% ipython --no-banner

In [1]: import numpy as np

In [2]: from numpy import linalg as LA

In [3]: np.set_printoptions(precision=2, suppress=True, linewidth=120, floatmode="fixed")

In [4]: def rd(a):
   ...:     return np.round(a, 2) + 0
   ...: 

In [5]: mat = np.array([[5.0, 3.0, 9.0, 8.0, 2.0, 0.0, 0.0, 0.0],
   ...:     [0.0, 1.0, 9.0, 8.0, 8.0, 0.0, 0.0, 0.0],
   ...:     [9.0, 9.0, 1.0, 6.0, 0.0, 0.0, 0.0, 0.0],
   ...:     [9.0, 4.0, 4.0, 2.0, 8.0, 0.0, 0.0, 0.0],
   ...:     [0.0, 5.0, 1.0, 5.0, 8.0, 0.0, 0.0, 0.0],
   ...:     [0.0, 0.0, 0.0, 0.0, 0.0, 3.0, 2.0, -2.0],
   ...:     [0.0, 0.0, 0.0, 0.0, 0.0, 5.0, 3.0, -3.0],
   ...:     [0.0, 0.0, 0.0, 0.0, 0.0, -3.0, -5.0, -5.0]])

In [6]: rd(LA.det(mat))
Out[6]: np.float64(-29760.0)

In [7]: rd(np.sort(LA.eigvals(mat).real))
Out[7]: array([-11.17,  -6.62,  -4.96,  -0.25,  -0.19,   7.82,   8.67,  24.71])

In [8]: x = np.array([-5, -4, 3, -3, -1, 5, 1, 0])

In [9]: y = mat @ x

In [10]: y
Out[10]: array([-36.00,  -9.00, -96.00, -63.00, -40.00,  17.00,  28.00, -20.00])

In [11]: rd(LA.solve(mat, mat[:, 6]))
Out[11]: array([0.00, 0.00, 0.00, 0.00, 0.00, 0.00, 1.00, 0.00])

In [12]: rd(LA.solve(mat, y + mat[:, 5]))
Out[12]: array([-5.00, -4.00,  3.00, -3.00, -1.00,  6.00,  1.00,  0.00])

In [13]: rd(LA.solve(mat, -3 * y))
Out[13]: array([ 15.00,  12.00,  -9.00,   9.00,   3.00, -15.00,  -3.00,   0.00])

In [14]: Uu, sigma, vt = LA.svd(mat)

In [15]: np.argmax(sigma[:-1] / (sigma[1:] + 1e-6)) + 1
Out[15]: np.int64(6)

In [16]: M2 = Uu[:, :6] @ np.diag(sigma[:6]) @ vt[:6]

In [17]: LA.matrix_rank(mat, rtol=0.05)
Out[17]: np.int64(6)

In [18]: rd(LA.norm(mat - M2) / LA.norm(mat))
Out[18]: np.float64(0.01)

In [19]: x = np.array([0, 0, 0, 1, 2, 2, 2, 0])

In [20]: y = mat @ x

In [21]: b, lr = np.zeros(8), 1 / LA.norm(mat, 2) ** 2

In [22]: for i in range(30):
    ...:     b -= lr * mat.T @ (mat @ b - y)
    ...:     if i % 10 == 0: print(i, round(LA.norm(mat @ b - y), 2))
    ...: 
0 25.19
10 6.65
20 1.91

In [23]: rd(LA.cond(mat))
Out[23]: np.float64(142.76)

In [24]: r0, v = mat[2], mat[6]

In [25]: r0 @ r0
Out[25]: np.float64(199.0)

In [26]: p = (r0 @ v) / (r0 @ r0) * r0

In [27]: p
Out[27]: array([0.00, 0.00, 0.00, 0.00, 0.00, 0.00, 0.00, 0.00])

In [28]: (v - p) @ r0
Out[28]: np.float64(0.0)

In [29]: arr = np.array([[-3, -2, -1, 0, 1, 2],
    ...:     [3, 4, 5, 6, 7, 8],
    ...:     [9, 10, 11, 12, 13, 14],
    ...:     [15, 16, 17, 18, 19, 20],
    ...:     [21, 22, 23, 24, 25, 26],
    ...:     [27, 28, 29, 30, 31, 32],
    ...:     [33, 34, 35, 36, 37, 38],
    ...:     [39, 40, 41, 42, 43, 44],
    ...:     [45, 46, 47, 48, 49, 50]])

In [30]: arr
Out[30]: 
array([[-3, -2, -1,  0,  1,  2],
       [ 3,  4,  5,  6,  7,  8],
       [ 9, 10, 11, 12, 13, 14],
       [15, 16, 17, 18, 19, 20],
       [21, 22, 23, 24, 25, 26],
       [27, 28, 29, 30, 31, 32],
       [33, 34, 35, 36, 37, 38],
       [39, 40, 41, 42, 43, 44],
       [45, 46, 47, 48, 49, 50]])

In [31]: x = np.array([3, 3, 1, 3, 3, 0])

In [32]: h1 = np.maximum(arr @ x, 0)

In [33]: np.maximum(arr @ x, 0) - np.maximum(-arr @ x, 0)
Out[33]: array([-13,  65, 143, 221, 299, 377, 455, 533, 611])

In [34]: np.maximum(arr @ (3 * x), 0)
Out[34]: array([   0,  195,  429,  663,  897, 1131, 1365, 1599, 1833])

In [35]: h1
Out[35]: array([  0,  65, 143, 221, 299, 377, 455, 533, 611])

In [36]: rd(np.trace(LA.pinv(arr) @ arr))
Out[36]: np.float64(2.0)

In [37]: rd(arr @ LA.pinv(arr) @ arr)
Out[37]: 
array([[-3.00, -2.00, -1.00,  0.00,  1.00,  2.00],
       [ 3.00,  4.00,  5.00,  6.00,  7.00,  8.00],
       [ 9.00, 10.00, 11.00, 12.00, 13.00, 14.00],
       [15.00, 16.00, 17.00, 18.00, 19.00, 20.00],
       [21.00, 22.00, 23.00, 24.00, 25.00, 26.00],
       [27.00, 28.00, 29.00, 30.00, 31.00, 32.00],
       [33.00, 34.00, 35.00, 36.00, 37.00, 38.00],
       [39.00, 40.00, 41.00, 42.00, 43.00, 44.00],
       [45.00, 46.00, 47.00, 48.00, 49.00, 50.00]])

In [38]: LA.lstsq(arr[:-1].T, arr[-1])[2]
Out[38]: np.int32(2)

In [39]: rng = np.random.default_rng(423199)

In [40]: M2 = arr + rng.integers(-2, 3, (9, 2)) @ rng.integers(-2, 3, (2, 6))

In [41]: M2
Out[41]: 
array([[-4, -4, -1,  1,  3,  0],
       [ 1,  0,  5,  8, 11,  4],
       [13, 10, 15, 12, 15, 16],
       [16, 18, 17, 17, 17, 22],
       [20, 20, 23, 25, 27, 24],
       [25, 24, 29, 32, 35, 28],
       [38, 36, 39, 35, 37, 42],
       [45, 44, 45, 40, 41, 50],
       [39, 42, 43, 50, 51, 44]])

In [42]: np.abs(M2 - arr).sum(axis=1)
Out[42]: array([ 8, 16, 12,  8,  8, 16, 16, 24, 24])

In [43]: LA.matrix_rank(M2 - arr, tol=1e-8)
Out[43]: np.int64(2)

In [44]: rd(LA.svd(M2 - arr, compute_uv=False))
Out[44]: array([20.16,  8.58,  0.00,  0.00,  0.00,  0.00])
